>>> import numpy as np
>>> np.set_printoptions(precision=3, suppress=True, linewidth=140)
>>> f = np.array([-3, -2, -3, -2, -2, -2, -2, 3, 0, -1, 2])
>>> M = f[np.abs(np.subtract.outer(np.arange(11), np.arange(11)))]
>>> M
array([[-3, -2, -3, -2, -2, -2, -2,  3,  0, -1,  2],
       [-2, -3, -2, -3, -2, -2, -2, -2,  3,  0, -1],
       [-3, -2, -3, -2, -3, -2, -2, -2, -2,  3,  0],
       [-2, -3, -2, -3, -2, -3, -2, -2, -2, -2,  3],
       [-2, -2, -3, -2, -3, -2, -3, -2, -2, -2, -2],
       [-2, -2, -2, -3, -2, -3, -2, -3, -2, -2, -2],
       [-2, -2, -2, -2, -3, -2, -3, -2, -3, -2, -2],
       [ 3, -2, -2, -2, -2, -3, -2, -3, -2, -3, -2],
       [ 0,  3, -2, -2, -2, -2, -3, -2, -3, -2, -3],
       [-1,  0,  3, -2, -2, -2, -2, -3, -2, -3, -2],
       [ 2, -1,  0,  3, -2, -2, -2, -2, -3, -2, -3]])
>>> # symmetric, so the eigenvalues are real
>>> round(float(np.linalg.eigvalsh(M).min()), 3)
-19.854
>>> rng = np.random.default_rng(4546)
>>> B = M + rng.integers(-2, 3, (11, 10)) @ rng.integers(-2, 3, (10, 11))
>>> B
array([[ -2,  -5, -10,  -3,  -2,   2,   0,   9,  -4,  -1,   0],
       [  1,   1,  -6,  -8, -12,  -5,  -2, -12,   4,   4,  -1],
       [  2, -13,  -5,  -7,  -4,   4,   5,  -4,  14,  16,   2],
       [  6,  -2,  -3,  11,   4,   0,   4,  -3,   8,  -6,   3],
       [ -1,   6,  -2,   6,   3, -13,  -3,  -2,  -2, -13,  -1],
       [ -9,  -2,   1,  -3, -15, -12,  -9,  -1, -11,  -3,  -6],
       [  7,  -1,  -2,  -7,  -7,  -3,  -7,   2,   2,   0, -15],
       [  6,  -7,   2,  -3,   3,  -7,   3,  -4,   3,  -7,   4],
       [  3,   9,  -7,  -1,  -1, -11,  -1, -10,  -8, -11,  -4],
       [ -3,   2,  -1,   0,   1, -11,   3,  -2, -16, -18,   1],
       [ -2,   5,   9,  15,   0,  -1,  -7,  -3,  -7,  -8,  -5]])
>>> np.linalg.matrix_rank(B - M, tol=1e-8)
np.int64(10)
